% python3 -q
>>> import numpy as np
>>> np.set_printoptions(precision=1, suppress=True, linewidth=160)
>>> def rd(a):
...     return np.round(a, 1) + 0
... 
>>> K = np.array([[0.0, 4.0, -5.0, -6.0],
...     [0.0, 2.0, -1.0, 0.0],
...     [0.0, 0.0, 3.0, 0.0],
...     [0.0, -1.0, -1.0, 3.0]])
>>> rank = np.linalg.matrix_rank(K)
>>> rank
np.int64(3)
>>> ns = np.linalg.svd(K)[2][rank:].T
>>> [int(np.linalg.matrix_rank(K[:i])) for i in range(1, len(K) + 1)]
[1, 2, 3, 3]
>>> ns[:, 0] / ns[np.abs(ns[:, 0]).round(6).argmax(), 0]
array([1., 0., 0., 0.])
>>> [round(float(x), 1) for x in np.linalg.svd(K, compute_uv=False)[:3]]
[9.3, 3.6, 1.7]
>>> W0 = np.loadtxt("dump.csv", delimiter=",")
>>> rd(W0)
array([[ 0.6, -1.3, -1.2, -0.7],
       [ 0. ,  1. , -1.6,  0.7],
       [ 1.7,  0.8,  0.3, -0.5],
       [-0.8,  0.8, -0.2, -1.7]])
>>> rd(np.linalg.pinv(W0))
array([[ 0.1,  0. ,  0.4, -0.2],
       [-0.3,  0.3,  0.2,  0.2],
       [-0.3, -0.4,  0.1, -0.1],
       [-0.2,  0.2, -0.1, -0.4]])
>>> print(rd(np.linalg.svd(W0, compute_uv=False)))
[2. 2. 2. 2.]
>>> rd(np.linalg.norm(W0, axis=0))
array([2., 2., 2., 2.])
>>> B = W0 / np.linalg.norm(W0, axis=1, keepdims=True)
>>> C2 = B @ B.T
>>> print(np.degrees(np.arccos(np.clip(C2[2, 0], -1, 1))))
90.0
>>> rd(C2[2])
array([0., 0., 1., 0.])
>>> (np.abs(C2) > 0.9).astype(int)
array([[1, 0, 0, 0],
       [0, 1, 0, 0],
       [0, 0, 1, 0],
       [0, 0, 0, 1]])
>>> P = np.triu(np.array([[-2, -1, -2, 2], [1, 1, 2, -1], [1, 2, 2, 0], [1, -2, 2, 2]]), 1) + np.eye(4)
>>> B = P @ W0 @ np.linalg.inv(P)
>>> print(rd(B))
[[-4.5 -6.8  4.1 -1.6]
 [ 4.3  6.1 -4.4 -1.1]
 [ 1.7  2.5 -1.3 -1.5]
 [-0.8  0.  -1.8 -0.1]]
>>> rd(np.trace(B)), rd(np.trace(W0))
(np.float64(0.2), np.float64(0.2))
>>> rd(P @ W0 - W0 @ P)
array([[-5.1, -0.5,  4.4, -5.5],
       [ 4.3,  0.8, -1.2,  1.7],
       [ 0. ,  1.7,  1.9, -2.7],
       [ 0. , -0.8, -3.1,  2.3]])
>>> rd(np.linalg.det(B))
np.float64(-16.0)
>>> feats = np.array([[0, 2, 0, 2, 0, 2],
...     [3, 3, 3, 3, 3, 3],
...     [0, 0, 0, 0, 0, 0],
...     [0, 2, 0, 2, 0, 2],
...     [3, 3, 3, 3, 3, 3],
...     [0, 0, 0, 0, 0, 0]])
>>> blk = np.stack([feats, -3 * feats, feats[::-1]])
>>> blk.sum(axis=0)
array([[ 0, -4,  0, -4,  0, -4],
       [-3, -3, -3, -3, -3, -3],
       [ 0,  2,  0,  2,  0,  2],
       [ 0, -4,  0, -4,  0, -4],
       [-3, -3, -3, -3, -3, -3],
       [ 0,  2,  0,  2,  0,  2]])
>>> print(blk.shape)
(3, 6, 6)
>>> np.linalg.matrix_rank(blk)
array([2, 2, 2])
>>> (blk @ feats.T).shape
(3, 6, 6)
>>> left, sig, VT = np.linalg.svd(feats)
>>> rd(sig)
array([11. ,  3.3,  0. ,  0. ,  0. ,  0. ])
>>> B = left[:, :2] @ np.diag(sig[:2]) @ VT[:2]
>>> rd(np.abs(feats - B).max())
np.float64(0.0)
>>> np.linalg.matrix_rank(B)
np.int64(2)
>>> rd(np.linalg.norm(feats - B) / np.linalg.norm(feats))
np.float64(0.0)
>>> r0, r1 = W0[2], W0[0]
>>> print(rd(r0 @ r1))
0.0
>>> p = (r0 @ r1) / (r0 @ r0) * r0
>>> rd(np.linalg.norm(r0 + r1) ** 2 + np.linalg.norm(r0 - r1) ** 2)
np.float64(16.0)
>>> rd(p)
array([0., 0., 0., 0.])
>>> A = np.loadtxt("m.csv", delimiter=",")
>>> print(A)
[[0. 0. 1. 1. 0.]
 [0. 0. 0. 0. 0.]
 [1. 0. 0. 0. 1.]
 [1. 0. 0. 0. 1.]
 [0. 0. 1. 1. 0.]]
>>> left, sig, VT = np.linalg.svd(K, full_matrices=False)
>>> rd(np.abs(VT[0]))
array([0. , 0.5, 0.6, 0.7])
>>> left.shape, sig.shape, VT.shape
((4, 4), (4,), (4, 4))
>>> rd(sig)
array([9.3, 3.6, 1.7, 0. ])
>>> print(rd(left.T @ K @ VT.T))
[[9.3 0.  0.  0. ]
 [0.  3.6 0.  0. ]
 [0.  0.  1.7 0. ]
 [0.  0.  0.  0. ]]
>>> rd(sig / sig[0])
array([1. , 0.4, 0.2, 0. ])
>>> np.argwhere(np.triu(A))
array([[0, 2],
       [0, 3],
       [2, 4],
       [3, 4]])
>>> L = np.diag(A.sum(axis=1)) - A
>>> round(np.linalg.det(L[1:, 1:]))
0
>>> L @ np.ones(5)
array([0., 0., 0., 0., 0.])
>>> Z = np.array([[0.8, -0.4, 0.8, -1.3, -0.5, 0.2, 2.3, -0.8, 1.9, 0.8, -0.5],
...     [-0.1, 0.4, -0.1, 1.0, 0.8, -1.3, -0.2, -0.1, -0.7, -0.5, -1.4]])
>>> rng = np.random.default_rng(14343)
>>> arr = np.array([[0, 1],
...     [-3, 2],
...     [-2, -3],
...     [2, 2],
...     [-1, 0],
...     [1, -2],
...     [3, -1],
...     [-1, 3],
...     [3, -3],
...     [-2, 2],
...     [1, -3],
...     [1, -3],
...     [2, -2],
...     [-3, -2],
...     [0, 2],
...     [0, -2],
...     [3, -1],
...     [-1, 3],
...     [3, -3],
...     [2, 1],
...     [-1, -3],
...     [3, -2],
...     [3, -2],
...     [-1, 0],
...     [2, 0],
...     [-3, -3],
...     [-1, -2],
...     [-1, -2],
...     [0, 3],
...     [-1, 0],
...     [1, -1],
...     [-2, -2],
...     [-3, 0],
...     [3, 3],
...     [-1, -2],
...     [2, -2],
...     [3, -2],
...     [-3, -3]]) @ Z + 0.3 * rng.normal(size=(38, 11))
>>> rd(arr)
array([[-0.2,  0.1,  0. ,  0.6,  1.2, -1. , -0.3, -0.3, -0.7, -0.8, -1.4],
       [-2.5,  1.7, -2. ,  5.9,  3.4, -2.9, -7.4,  2.1, -7.7, -2.8, -1.1],
       [-1.2, -0.5, -1.4, -0.7, -1.8,  3. , -3.8,  1.3, -2.2, -0.2,  4.2],
       [ 1.6, -0.4,  1.2, -0.5,  0.8, -2.4,  3.9, -1.6,  2.4,  0.8, -4.2],
       [-0.9,  0.5, -0.5,  1.8,  0.9, -0.3, -2.3,  0.8, -1.3, -1.1,  0.4],
       [ 0.9, -1. ,  1.3, -3.2, -2.1,  2.6,  2.9, -0.3,  3.1,  1.9,  1.9],
       [ 2.5, -1.3,  2.1, -5. , -2.5,  2.3,  7.1, -2.6,  6.7,  3. ,  0.1],
       [-0.9,  1.4, -1.3,  3.6,  2.5, -3.6, -2.9,  0.9, -4.3, -2.4, -4.3],
       [ 2.9, -2.3,  3.3, -6.7, -4. ,  4.7,  7.7, -2.2,  7.6,  4.4,  2.4],
       [-1.7,  1.5, -2.2,  4.6,  2.9, -2.8, -4.9,  1.6, -5.2, -2.3, -1.6],
       [ 1. , -1.1,  1.2, -4. , -2.9,  4.1,  2.9, -0.6,  3.9,  2.3,  3.4],
       [ 1.1, -2. ,  1.3, -4.1, -3.2,  3.9,  2.6, -0.2,  4.5,  2.1,  3.8],
       [ 2.1, -1.8,  1.4, -4.5, -2.5,  2.9,  4.9, -1.5,  4.8,  2.3,  1.4],
       [-1.7,  0.9, -2.1,  2.1, -0.3,  2.5, -7. ,  2.7, -4.6, -1.2,  4.5],
       [-0.2,  1.2, -0.9,  2.1,  1.5, -2.7, -0.1, -0.1, -2.1, -0.9, -2.8],
       [ 0.2, -0.8,  0.1, -2.3, -1.5,  2.8,  0.5,  0.1,  1.3,  0.4,  2.8],
       [ 2.7, -0.9,  2.4, -5.1, -2.3,  2.2,  7.1, -2.2,  6.3,  3.5, -0.4],
       [-1.5,  1.3, -1.2,  4. ,  2.9, -4.1, -3.5,  0.3, -3.6, -2.6, -4.2],
       [ 2.6, -2.6,  2.6, -6.6, -3.8,  4.6,  6.7, -2.1,  7.9,  3.9,  2. ],
       [ 1.4, -0.8,  1.1, -1.9, -0.9, -0.9,  4.4, -2. ,  3.6,  1. , -2.3],
       [-0.4, -0.5, -0.8, -1.9, -1.9,  3.6, -2. ,  1. ,  0.5,  1.6,  4.9],
       [ 3.1, -2. ,  2.5, -5.6, -3.5,  2.7,  7.1, -2.2,  7.1,  3.3,  1.4],
       [ 2.6, -2.2,  2.3, -5.5, -2.9,  3.3,  7.3, -2.1,  7.1,  3.2,  1.6],
       [-1.1,  0.4, -1. ,  1.3,  0.3,  0.1, -2.1,  0.9, -2.5, -1. ,  0.3],
       [ 1.6, -0.9,  1.7, -2.7, -0.9,  0.5,  4.5, -1.7,  4.1,  2.2, -0.6],
       [-2.4,  0.1, -2.5,  0.6, -0.5,  3.9, -6.4,  2.8, -3.7, -0.6,  5.7],
       [-0.7, -0.2, -1.1, -1. , -1.3,  2.5, -2.4,  1.7, -0.6,  0.1,  3.3],
       [-0.9,  0.1, -0.7, -0.8, -0.8,  2.6, -2.1,  1.2, -0.4,  0.4,  2.8],
       [-0.6,  1.4, -0.6,  2.6,  2.5, -3.8, -0.8, -0.4, -1.7, -1.6, -4.1],
       [-0.5,  0.3, -1.3,  1.9,  0.1, -0.4, -2.2,  0.6, -1.8, -0.5,  0.6],
       [ 0.7, -1.5,  1. , -2.2, -1.6,  1. ,  2.3, -0.1,  2.2,  0.9,  1.2],
       [-2.1,  0.1, -1.6,  0.1, -0.4,  2.5, -4.2,  1.7, -2.3,  0. ,  3.6],
       [-2.1,  1.4, -2.5,  4.1,  1. , -0.6, -7.1,  2.1, -5.6, -2.6,  1.6],
       [ 2.1, -0.4,  2.5, -0.8,  1. , -3. ,  6.1, -2.8,  3.5,  0.7, -5.7],
       [-1.1, -0.4, -0.5, -0.8, -1.9,  2.5, -1.8,  1.1, -0.5,  0. ,  3. ],
       [ 1.5, -2. ,  1.8, -5.1, -2.1,  3.5,  4.7, -1.5,  4.9,  2.9,  1.8],
       [ 2.6, -1.9,  2. , -5.4, -2.8,  3.1,  7.3, -2. ,  7.1,  2.8,  1.5],
       [-2.5, -0.2, -2.1,  1.1, -1.9,  3.2, -6.3,  2.3, -3.5, -0.3,  6.2]])
>>> Xc = (arr - arr.mean(axis=0)) / arr.std(axis=0)
>>> np.argwhere(np.abs(Xc) > 2)
array([[ 1,  3],
       [ 1,  4],
       [33, 10]])
>>> c = np.linalg.lstsq(np.delete(Xc, 4, axis=1), Xc[:, 4])[0]
>>> rd(c)
array([-0.2,  0.1,  0. ,  0.6,  0.2,  0. ,  0. , -0.1,  0.1, -0.6])
